>>> import numpy as np
>>> from numpy import linalg as LA
>>> np.set_printoptions(precision=2, suppress=True, linewidth=160)
>>> A = np.array([[1, 0, 0], [4, 1, 0], [-3, -2, 1]])
>>> # triangular, det is the product of the diagonal
>>> x0 = np.array([9, 5, -8])
>>> LA.norm(A @ x0) <= LA.norm(A, 2) * LA.norm(x0) + 1e-9
np.True_
>>> A @ np.ones(3)
array([ 1.,  5., -4.])
>>> (A @ x0).argmax()
np.int64(1)
>>> A @ x0
array([  9,  41, -45])
>>> (A * x0).sum(axis=1)
array([  9,  41, -45])
>>> A * x0
array([[  9,   0,   0],
       [ 36,   5,   0],
       [-27, -10,  -8]])
>>> np.sign((A @ x0).round(6))
array([ 1,  1, -1])
>>> th = np.radians(45)
>>> r_ = np.eye(3)
>>> r_[2, 2] = r_[0, 0] = np.cos(th)
>>> r_[2, 0], r_[0, 2] = -np.sin(th), np.sin(th)
>>> r_
array([[ 0.71,  0.  ,  0.71],
       [ 0.  ,  1.  ,  0.  ],
       [-0.71,  0.  ,  0.71]])
>>> B = A @ r_.T
>>> np.abs(B - A).max(axis=0)
array([1.59, 0.  , 2.83])
>>> B
array([[ 0.71,  0.  , -0.71],
       [ 2.83,  1.  , -2.83],
       [-1.41, -2.  ,  2.83]])
>>> np.allclose(LA.norm(A, axis=1), LA.norm(B, axis=1))
True
>>> LA.svd(A, compute_uv=False), LA.svd(B, compute_uv=False)
(array([5.52, 1.25, 0.15]), array([5.52, 1.25, 0.15]))
>>> u, g = A[0], A[1]
>>> u @ g
np.int64(4)
>>> pr = (u @ g) / (u @ u) * u
>>> np.outer(u, g)
array([[4, 1, 0],
       [0, 0, 0],
       [0, 0, 0]])
>>> g - pr
array([0., 1., 0.])
>>> left, sigma = LA.svd(A)
Traceback (most recent call last):
  File "<python-input-28>", line 1, in <module>
    left, sigma = LA.svd(A)
    ^^^^^^^^^^^
ValueError: too many values to unpack (expected 2)
>>> left, sigma, Vh = LA.svd(A, full_matrices=False)
>>> np.abs(Vh[0])
array([0.92, 0.37, 0.12])
>>> np.cumsum(sigma ** 2) / np.sum(sigma ** 2)
array([0.95, 1.  , 1.  ])
>>> (sigma > 1e-8).sum()
np.int64(3)
>>> np.round(Vh @ Vh.T, 2) + 0
array([[1., 0., 0.],
       [0., 1., 0.],
       [0., 0., 1.]])
>>> np.round(left.T @ left, 2) + 0
array([[1., 0., 0.],
       [0., 1., 0.],
       [0., 0., 1.]])
>>> np.round(left.T @ A @ Vh.T, 2) + 0
array([[5.52, 0.  , 0.  ],
       [0.  , 1.25, 0.  ],
       [0.  , 0.  , 0.15]])
>>> sigma
array([5.52, 1.25, 0.15])
>>> left.shape, sigma.shape, Vh.shape
((3, 3), (3,), (3, 3))
>>> sigma / sigma[0]
array([1.  , 0.23, 0.03])
>>> u = np.array([0, 3, 3])
>>> np.convolve(A[0], u)
array([0, 3, 3, 0, 0])
>>> m1 = np.loadtxt("case4.csv", delimiter=",")
>>> m1
array([[-6.12, -8.13,  0.  ],
       [-1.87, -2.49, -0.04],
       [-2.06, -2.71,  0.  ],
       [ 4.26,  5.7 ,  0.03],
       [ 0.54,  0.72,  0.03],
       [-2.18, -2.89,  0.02],
       [ 0.94,  1.3 , -0.02],
       [ 1.5 ,  1.94,  0.01],
       [ 3.3 ,  4.31,  0.02],
       [-0.77, -1.01,  0.01],
       [ 5.1 ,  6.86, -0.04],
       [-5.8 , -7.68, -0.01],
       [ 0.67,  0.91, -0.01],
       [ 2.12,  2.85,  0.04],
       [ 0.04,  0.05, -0.01],
       [ 6.67,  8.9 ,  0.02],
       [ 1.04,  1.35, -0.04],
       [ 0.12,  0.18, -0.01],
       [-1.38, -1.83,  0.02],
       [-2.13, -2.87,  0.01],
       [ 0.29,  0.34, -0.03],
       [ 1.72,  2.32, -0.03],
       [ 6.7 ,  8.96,  0.02],
       [ 0.51,  0.68,  0.01],
       [ 1.75,  2.33,  0.02]])
>>> dist = LA.norm(m1[:, None] - m1[None], axis=-1)
>>> dist.shape
(25, 25)
>>> dist[0].round(6).argsort(kind="stable")[:4]
array([ 0, 11,  5, 19])
>>> G = m1.T @ m1
>>> np.allclose(G, G.T)
True
>>> G
array([[250.88, 334.25,   0.32],
       [334.25, 445.37,   0.42],
       [  0.32,   0.42,   0.01]])
>>> LA.matrix_rank(G)
np.int64(3)
>>> LA.eigvalsh(G)[::-1]
array([696.24,   0.01,   0.01])
>>> LA.svd(m1, compute_uv=False) ** 2
array([696.24,   0.01,   0.01])
>>> (m1 @ m1.T).shape
(25, 25)
>>> P = m1 @ LA.solve(m1.T @ m1, m1.T)
>>> round(float(np.trace(P)), 2)
3.0
>>> np.allclose(P @ P, P)
True
>>> np.round(LA.eigvalsh(P), 2) + 0
array([0., 0., 0., 0., 0., 0., 0., 0., 0., 0., 0., 0., 0., 0., 0., 0., 0., 0., 0., 0., 0., 0., 1., 1., 1.])
>>> np.diag(P)
array([0.17, 0.12, 0.06, 0.14, 0.07, 0.07, 0.1 , 0.12, 0.3 , 0.02, 0.38, 0.21, 0.02, 0.15, 0.01, 0.19, 0.19, 0.02, 0.05, 0.06, 0.15, 0.11, 0.23, 0.01, 0.04])
>>> np.round(P @ m1[:, 2], 2) + 0
array([ 0.  , -0.04,  0.  ,  0.03,  0.03,  0.02, -0.02,  0.01,  0.02,  0.01, -0.04, -0.01, -0.01,  0.04, -0.01,  0.02, -0.04, -0.01,  0.02,  0.01, -0.03,
       -0.03,  0.02,  0.01,  0.02])
>>> Ac = (m1 - m1.mean(axis=0)) / m1.std(axis=0)
>>> Ac.std(axis=0)
array([1., 1., 1.])
>>> beta = LA.lstsq(np.delete(Ac, 0, axis=1), Ac[:, 0])[0]
>>> np.abs(beta).argmax()
np.int64(0)
>>> C = m1[[5, 19]].astype(float)
>>> for _ in range(7):
...     labels = LA.norm(m1[:, None] - C, axis=-1).argmin(axis=1)
...     C = np.array([m1[labels == j].mean(axis=0) for j in range(2)])
... 
>>> labels
array([0, 0, 0, 1, 1, 0, 1, 1, 1, 0, 1, 0, 1, 1, 1, 1, 1, 1, 0, 0, 1, 1, 1, 1, 1])
>>> np.bincount(labels)
array([ 8, 17])
>>> C.round(2) + 0
array([[-2.79, -3.7 ,  0.  ],
       [ 2.19,  2.92,  0.  ]])
>>> np.abs(C[1] - C[0]).argmax()
np.int64(1)
>>> O, _ = LA.qr(np.array([[-0.2, -1.2, 0.7, -0.5],
...     [-1.3, 0.2, 1.1, -1.5],
...     [-0.6, -0.9, -0.7, 0.4],
...     [0.0, -1.2, 1.6, 0.9]]))
>>> vecs, _ = LA.qr(np.array([[2.1, -1.4, 0.7, 2.0],
...     [-0.6, -0.4, -0.2, -0.1],
...     [-0.8, 0.9, -1.2, 0.7],
...     [-0.9, 0.6, -0.4, -1.5]]))
>>> sigma = 3 * 0.9 ** np.arange(4)
>>> F = O[:, :4] * sigma @ vecs[:4]
>>> F
array([[ 0.16, -1.44, -0.61, -1.82],
       [ 2.33,  1.22,  0.69, -1.06],
       [ 1.  , -1.65,  1.63,  0.4 ],
       [ 1.27, -0.86, -1.76,  0.84]])
>>> O, vecs = LA.qr(F[:, :1])[0], LA.qr(F[:, 1:])[0]
>>> sigma = LA.svd(O.T @ vecs, compute_uv=False)
>>> sigma
array([0.23])
>>> round(float(LA.norm(O @ O.T - vecs @ vecs.T, 2)), 2)
1.0
>>> rng = np.random.default_rng(790454)
>>> labels = rng.permutation(4)
>>> B = F[:, labels] * rng.choice([-1, 1], 4)
>>> B
array([[ 1.82, -0.16, -0.61, -1.44],
       [ 1.06, -2.33,  0.69,  1.22],
       [-0.4 , -1.  ,  1.63, -1.65],
       [-0.84, -1.27, -1.76, -0.86]])
>>> left, _, Vh = LA.svd(F.T @ B)
>>> np.round(left @ Vh, 2) + 0
array([[ 0., -1.,  0.,  0.],
       [ 0.,  0.,  0.,  1.],
       [ 0.,  0.,  1.,  0.],
       [-1.,  0.,  0.,  0.]])
>>> labels
array([3, 0, 2, 1])
>>> labels = m1[:, 2] > np.median(m1[:, 2])
>>> u = m1[labels].mean(axis=0) - m1[~labels].mean(axis=0)
>>> u
array([2.85, 3.79, 0.04])
>>> labels.astype(int)
array([0, 0, 0, 1, 1, 1, 0, 0, 1, 0, 0, 0, 0, 1, 0, 1, 0, 0, 1, 0, 0, 0, 1, 0, 1])
>>> (((m1 - m1.mean(axis=0)) @ u > 0) == labels).mean()
np.float64(0.64)
>>> ((m1 - m1.mean(axis=0)) @ u > 0).astype(int)
array([0, 0, 0, 1, 0, 0, 1, 1, 1, 0, 1, 0, 1, 1, 0, 1, 1, 0, 0, 0, 0, 1, 1, 0, 1])
>>> K = np.loadtxt("m.csv", delimiter=",")
>>> K
array([[0., 0., 2.],
       [0., 0., 3.],
       [0., 0., 0.]])
>>> # column 2 is much longer than the rest
>>> LA.pinv(K)
array([[0.  , 0.  , 0.  ],
       [0.  , 0.  , 0.  ],
       [0.15, 0.23, 0.  ]])
>>> K @ K.T
array([[4., 6., 0.],
       [6., 9., 0.],
       [0., 0., 0.]])
>>> LA.svd(K, compute_uv=False)
array([3.61, 0.  , 0.  ])
>>> np.round(np.abs(LA.eigvals(K)).max(), 2)
np.float64(0.0)
>>> np.allclose(K @ K.T, K.T @ K)
False
>>> np.allclose(K, K.T)
False
>>> K @ K
array([[0., 0., 0.],
       [0., 0., 0.],
       [0., 0., 0.]])
>>> round(float(LA.det(K)), 2)
0.0
>>> np.trace(K)
np.float64(0.0)
>>> (K - K.T) / 2
array([[ 0. ,  0. ,  1. ],
       [ 0. ,  0. ,  1.5],
       [-1. , -1.5,  0. ]])
>>> rk = LA.matrix_rank(K)
>>> rk
np.int64(1)
>>> N = LA.svd(K)[2][rk:].T
>>> LA.matrix_rank(K.T @ K), LA.matrix_rank(K @ K.T)
(np.int64(1), np.int64(1))
>>> [int(LA.matrix_rank(np.delete(K, i, axis=0))) for i in range(3)]
[1, 1, 1]
>>> N @ N.T
array([[1., 0., 0.],
       [0., 1., 0.],
       [0., 0., 0.]])
>>> N.shape
(3, 2)
>>> [int(LA.matrix_rank(K[:, :j + 1])) for j in range(3)]
[0, 0, 1]
>>> E = np.load("block12.npy")
>>> E
array([[-0.56, -0.27,  3.95],
       [ 0.28, -0.28,  3.89],
       [ 0.27,  0.62,  3.55],
       [-0.14,  0.12,  3.83],
       [-0.03,  0.34,  4.02],
       [ 0.19, -0.04,  3.74],
       [ 0.04, -0.16,  4.42],
       [ 0.19,  0.56,  3.96],
       [ 0.03,  0.46,  4.43],
       [ 2.02,  1.72,  1.2 ],
       [ 2.31,  1.74,  1.27],
       [ 1.79,  2.36,  1.22],
       [ 2.3 ,  1.67,  1.35],
       [ 2.07,  1.72,  1.01],
       [ 2.24,  2.18,  0.57],
       [ 1.63,  1.84,  1.09],
       [ 1.85,  2.07,  1.1 ],
       [ 2.01,  2.23,  0.95]])
>>> B = np.c_[E[:, :2] @ np.array([[0, -1], [1, 3]]), np.array([0, 0, -1, -1, -2, 0, 1, 0, 0, -2, -2, -1, 0, 0, 0, -2, -1, -2])]
>>> B
array([[-0.27, -0.25,  0.  ],
       [-0.28, -1.12,  0.  ],
       [ 0.62,  1.59, -1.  ],
       [ 0.12,  0.5 , -1.  ],
       [ 0.34,  1.05, -2.  ],
       [-0.04, -0.31,  0.  ],
       [-0.16, -0.52,  1.  ],
       [ 0.56,  1.49,  0.  ],
       [ 0.46,  1.35,  0.  ],
       [ 1.72,  3.14, -2.  ],
       [ 1.74,  2.91, -2.  ],
       [ 2.36,  5.29, -1.  ],
       [ 1.67,  2.71,  0.  ],
       [ 1.72,  3.09,  0.  ],
       [ 2.18,  4.3 ,  0.  ],
       [ 1.84,  3.89, -2.  ],
       [ 2.07,  4.36, -1.  ],
       [ 2.23,  4.68, -2.  ]])
>>> LA.norm(LA.qr(E)[0].T @ B, axis=0) ** 2 / ((B ** 2).sum(axis=0) + 1e-12)
array([1.  , 1.  , 0.53])
